% ipython --no-banner

In [1]: import numpy as np

In [2]: from numpy import linalg as LA

In [3]: np.set_printoptions(suppress=True, linewidth=120)

In [4]: K = np.diag(np.array([-1, -2, -2, 3, -1, 0, 2, 2, -3, 2]))

In [5]: print(K)
[[-1  0  0  0  0  0  0  0  0  0]
 [ 0 -2  0  0  0  0  0  0  0  0]
 [ 0  0 -2  0  0  0  0  0  0  0]
 [ 0  0  0  3  0  0  0  0  0  0]
 [ 0  0  0  0 -1  0  0  0  0  0]
 [ 0  0  0  0  0  0  0  0  0  0]
 [ 0  0  0  0  0  0  2  0  0  0]
 [ 0  0  0  0  0  0  0  2  0  0]
 [ 0  0  0  0  0  0  0  0 -3  0]
 [ 0  0  0  0  0  0  0  0  0  2]]

In [6]: try:
   ...:     LA.inv(K)
   ...: except LA.LinAlgError as e:
   ...:     print(repr(e))
   ...: 
LinAlgError('Singular matrix')

In [7]: print([int(LA.matrix_rank(LA.matrix_power(K, p))) for p in range(1, 11)])
[9, 9, 9, 9, 9, 9, 9, 9, 9, 9]

In [8]: print(K @ K)
[[1 0 0 0 0 0 0 0 0 0]
 [0 4 0 0 0 0 0 0 0 0]
 [0 0 4 0 0 0 0 0 0 0]
 [0 0 0 9 0 0 0 0 0 0]
 [0 0 0 0 1 0 0 0 0 0]
 [0 0 0 0 0 0 0 0 0 0]
 [0 0 0 0 0 0 4 0 0 0]
 [0 0 0 0 0 0 0 4 0 0]
 [0 0 0 0 0 0 0 0 9 0]
 [0 0 0 0 0 0 0 0 0 4]]

In [9]: print(LA.matrix_rank(K - K[0, 0] * np.eye(10)))
8

In [10]: print(np.round(np.sort(LA.eigvals(K)), 3))
[-3. -2. -2. -1. -1.  0.  2.  2.  2.  3.]

In [11]: w, V = LA.eigh(K)

In [12]: vec = np.array([-8, -5, -2, 4, -4, -6, 5, -9, 1, 8])

In [13]: print(np.round(LA.eigvalsh(K[1:, 1:]), 3))
[-3. -2. -2. -1.  0.  2.  2.  2.  3.]

In [14]: print(vec @ K @ vec)
247

In [15]: print(V * np.maximum(w, 0) @ V.T)
[[0. 0. 0. 0. 0. 0. 0. 0. 0. 0.]
 [0. 0. 0. 0. 0. 0. 0. 0. 0. 0.]
 [0. 0. 0. 0. 0. 0. 0. 0. 0. 0.]
 [0. 0. 0. 3. 0. 0. 0. 0. 0. 0.]
 [0. 0. 0. 0. 0. 0. 0. 0. 0. 0.]
 [0. 0. 0. 0. 0. 0. 0. 0. 0. 0.]
 [0. 0. 0. 0. 0. 0. 2. 0. 0. 0.]
 [0. 0. 0. 0. 0. 0. 0. 2. 0. 0.]
 [0. 0. 0. 0. 0. 0. 0. 0. 0. 0.]
 [0. 0. 0. 0. 0. 0. 0. 0. 0. 2.]]

In [16]: u = np.array([-1, 1, 2])

In [17]: print(np.convolve(K[1], u))
[ 0  2 -2 -4  0  0  0  0  0  0  0  0]

In [18]: print(np.array([np.convolve(row, u, "same") for row in K]))
[[-1 -2  0  0  0  0  0  0  0  0]
 [ 2 -2 -4  0  0  0  0  0  0  0]
 [ 0  2 -2 -4  0  0  0  0  0  0]
 [ 0  0 -3  3  6  0  0  0  0  0]
 [ 0  0  0  1 -1 -2  0  0  0  0]
 [ 0  0  0  0  0  0  0  0  0  0]
 [ 0  0  0  0  0 -2  2  4  0  0]
 [ 0  0  0  0  0  0 -2  2  4  0]
 [ 0  0  0  0  0  0  0  3 -3 -6]
 [ 0  0  0  0  0  0  0  0 -2  2]]

In [19]: U, sigma, Vt = LA.svd(K)

In [20]: V = Vt[:(sigma > 1e-8).sum()]

In [21]: rng = np.random.default_rng(164327)

In [22]: vec = K[9] + 4 * K[2] + rng.integers(2) * np.eye(10)[6]

In [23]: print(vec)
[ 0.  0. -8.  0.  0.  0.  1.  0.  0.  2.]

In [24]: print(np.allclose(V.T @ V @ vec, vec))
True

In [25]: print(LA.matrix_rank(np.vstack([K, vec])))
9

In [26]: print(round(LA.norm(vec - V.T @ V @ vec), 3))
0.0

In [27]: print(np.diag(V.T @ V))
[1. 1. 1. 1. 1. 0. 1. 1. 1. 1.]

In [28]: X = np.loadtxt("sample18.csv", delimiter=",")

In [29]: print(X)
[[-3.643  0.6   -0.3   -1.2    0.6   -0.3  ]
 [-0.356 -0.6   -0.7   -0.2   -1.1    0.2  ]
 [ 0.821  0.4   -0.3    0.3    1.3   -1.7  ]
 [ 2.044  2.9   -1.2    0.7   -0.5   -0.2  ]
 [ 1.394  1.9    0.9    0.5   -1.     0.3  ]
 [ 5.516 -1.6   -1.5    1.8   -0.5    0.8  ]
 [ 0.06  -0.9    0.     0.     0.9    1.4  ]
 [-0.201  1.1   -0.6   -0.1   -0.2   -0.5  ]
 [ 0.717  1.2    0.7    0.3    0.    -0.3  ]
 [ 0.987  1.4   -1.6    0.3    0.2   -1.2  ]
 [-2.686  0.5   -1.7   -0.9   -0.9    0.6  ]
 [ 3.926 -0.4    1.2    1.3   -0.2    1.3  ]
 [ 3.003  1.2    0.6    1.     1.3    1.1  ]
 [-1.862 -1.5    1.6   -0.6   -0.7    1.8  ]
 [ 3.784 -0.2   -0.1    1.2    0.7   -0.7  ]
 [-2.049  0.4   -1.6   -0.7    0.3    0.2  ]
 [-0.54   0.    -0.4   -0.2    1.4   -0.5  ]
 [ 2.369 -0.6    1.2    0.8    0.9   -2.3  ]
 [-2.399  1.    -0.2   -0.8   -0.7    0.1  ]
 [ 1.52   0.3   -0.5    0.5    0.8   -0.6  ]
 [-2.561  1.4    0.6   -0.9   -0.7   -1.8  ]
 [-1.843  1.5   -0.4   -0.6    0.7   -0.6  ]
 [-4.505 -0.3    0.    -1.5   -1.1    0.1  ]
 [ 1.098 -1.2    1.2    0.4    1.3   -0.3  ]
 [ 7.982 -0.6    0.9    2.6   -2.     0.   ]]

In [30]: P = X @ LA.solve(X.T @ X, X.T)

In [31]: print(np.allclose(P @ P, P))
True

In [32]: print(np.round(LA.eigvalsh(P), 3) + 0)
[0. 0. 0. 0. 0. 0. 0. 0. 0. 0. 0. 0. 0. 0. 0. 0. 0. 0. 0. 1. 1. 1. 1. 1. 1.]

In [33]: print(round(np.trace(P), 3))
6.0

In [34]: u = np.array([-1, 3, 2])

In [35]: print(np.round(np.convolve(X[0], u), 3))
[  3.643 -11.529  -5.186   1.5    -4.8    -0.3     0.3    -0.6  ]

In [36]: print(np.round(np.polyval(u, X[0]), 3))
[-22.2    3.44   1.01  -3.04   3.44   1.01]

In [37]: T = np.stack([X, 3 * X, X[::-1]])

In [38]: print(np.round(LA.norm(T, axis=(1, 2)), 3))
[18.422 55.265 18.422]

In [39]: print(LA.matrix_rank(T))
[6 6 6]

In [40]: lab = X[:, 4] > np.median(X[:, 4])

In [41]: u = X[lab].mean(axis=0) - X[~lab].mean(axis=0)

In [42]: print(np.argsort(-np.abs(u).round(6), kind="stable"))
[4 5 2 1 0 3]

In [43]: print((((X - X.mean(axis=0)) @ u > 0) == lab).mean())
1.0

In [44]: print(((X - X.mean(axis=0)) @ u > 0).astype(int))
[1 0 1 0 0 0 1 0 0 1 0 0 1 0 1 1 1 1 0 1 0 1 0 1 0]

In [45]: print(lab.astype(int))
[1 0 1 0 0 0 1 0 0 1 0 0 1 0 1 1 1 1 0 1 0 1 0 1 0]

In [46]: print(u.round(3))
[-0.075 -0.143 -0.183 -0.019  1.605 -0.643]

In [47]: basis = X[[11, 18]].astype(float)

In [48]: for _ in range(6):
    ...:     lab = LA.norm(X[:, None] - basis, axis=-1).argmin(axis=1)
    ...:     basis = np.array([X[lab == j].mean(axis=0) for j in range(2)])
    ...: 

In [49]: print(lab)
[1 1 1 0 0 0 1 1 1 1 1 0 0 1 0 1 1 0 1 0 1 1 1 0 0]

In [50]: print(np.abs(basis[1] - basis[0]).argmax())
0

In [51]: data = np.loadtxt("x.csv", delimiter=",")

In [52]: print(data.round(3))
[[-0.571 -0.799 -2.835]
 [-0.31  -0.481 -2.945]
 [ 1.272  1.641  2.165]
 [ 0.714  0.787 -2.805]
 [-0.246 -0.402 -2.963]
 [ 1.694  2.042 -1.4  ]
 [-1.733 -2.174 -1.127]
 [-1.269 -1.637 -2.17 ]
 [-0.453 -0.461  2.93 ]
 [ 0.884  1.001 -2.686]
 [ 1.449  1.849  1.866]
 [-1.565 -1.872  1.746]
 [-1.48  -1.762  1.925]
 [ 0.743  0.824 -2.787]
 [-1.525 -1.819  1.835]
 [ 0.216  0.166 -2.988]
 [ 1.887  2.33   0.087]
 [ 1.887  2.318 -0.256]
 [ 1.889  2.324 -0.178]
 [-0.628 -0.68   2.854]
 [ 0.828  0.93  -2.729]
 [ 1.454  1.728 -1.975]
 [ 0.691  0.758 -2.819]]

In [53]: # rank 2

In [54]: print(LA.lstsq(data[:-1].T, data[-1])[2])
2

In [55]: print(round(float(np.trace(LA.pinv(data) @ data)), 3))
2.0

In [56]: print(np.unique(data.round(6), axis=0).shape)
(23, 3)

In [57]: print(np.round(data @ LA.pinv(data) @ data, 3))
[[-0.571 -0.799 -2.835]
 [-0.31  -0.481 -2.945]
 [ 1.272  1.641  2.165]
 [ 0.714  0.787 -2.805]
 [-0.246 -0.402 -2.963]
 [ 1.694  2.042 -1.4  ]
 [-1.733 -2.174 -1.127]
 [-1.269 -1.637 -2.17 ]
 [-0.453 -0.461  2.93 ]
 [ 0.884  1.001 -2.686]
 [ 1.449  1.849  1.866]
 [-1.565 -1.872  1.746]
 [-1.48  -1.762  1.925]
 [ 0.743  0.824 -2.787]
 [-1.525 -1.819  1.835]
 [ 0.216  0.166 -2.988]
 [ 1.887  2.33   0.087]
 [ 1.887  2.318 -0.256]
 [ 1.889  2.324 -0.178]
 [-0.628 -0.68   2.854]
 [ 0.828  0.93  -2.729]
 [ 1.454  1.728 -1.975]
 [ 0.691  0.758 -2.819]]

In [58]: data @ data
Traceback (most recent call last):
  Cell In[58], line 1
    data @ data
ValueError: matmul: Input operand 1 has a mismatch in its core dimension 0, with gufunc signature (n?,k),(k,m?)->(n?,m?) (size 23 is different from 3)


In [59]: cov = data.T @ data

In [60]: print((data @ data.T).shape)
(23, 23)

In [61]: print(cov.round(3))
[[ 35.104  42.786 -15.272]
 [ 42.786  52.274 -14.848]
 [-15.272 -14.848 119.622]]

In [62]: print(np.round(np.diag(cov), 3))
[ 35.104  52.274 119.622]

In [63]: print(np.round(LA.svd(data, compute_uv=False) ** 2, 3) + 0)
[130.131  76.869   0.   ]

In [64]: feats = np.loadtxt("m.csv", delimiter=",")

In [65]: print(feats)
[[ 0. -3. -1.  2.  3. -2.  1.  1.  0.]
 [ 0.  0. -3. -1.  2.  3. -2.  1.  1.]
 [ 1.  0.  0. -3. -1.  2.  3. -2.  1.]
 [ 1.  1.  0.  0. -3. -1.  2.  3. -2.]
 [-2.  1.  1.  0.  0. -3. -1.  2.  3.]
 [ 3. -2.  1.  1.  0.  0. -3. -1.  2.]
 [ 2.  3. -2.  1.  1.  0.  0. -3. -1.]
 [-1.  2.  3. -2.  1.  1.  0.  0. -3.]
 [-3. -1.  2.  3. -2.  1.  1.  0.  0.]]

In [66]: W1 = np.array([[-1, 2, 1, 0, -3, 1],
    ...:     [3, -3, 2, 1, -3, -3],
    ...:     [-2, 1, 2, -1, -2, 1],
    ...:     [1, 1, 3, 1, 0, 3],
    ...:     [1, -3, -3, -3, -1, -3],
    ...:     [2, -2, 1, -3, -1, -2],
    ...:     [-2, -1, 3, 3, -1, 0],
    ...:     [0, 0, -1, 2, 0, 3],
    ...:     [-3, 3, -2, -3, 3, 1]])

In [67]: coef = np.array([2, 1, 1, 1, 1, 2])

In [68]: H = np.maximum(feats @ W1 + coef, 0)

In [69]: print(np.round((H > 0).mean(axis=0), 3))
[0.444 0.556 0.556 0.667 0.556 0.556]

In [70]: basis = np.array([[0, 2], [3, 3], [0, 3], [2, 0], [2, 1], [0, 3]])

In [71]: print(H @ basis)
[[ 41.  67.]
 [ 14.  39.]
 [  0.  21.]
 [ 73. 122.]
 [ 67.  87.]
 [ 82. 119.]
 [  2.  66.]
 [  2.  50.]
 [ 50. 135.]]
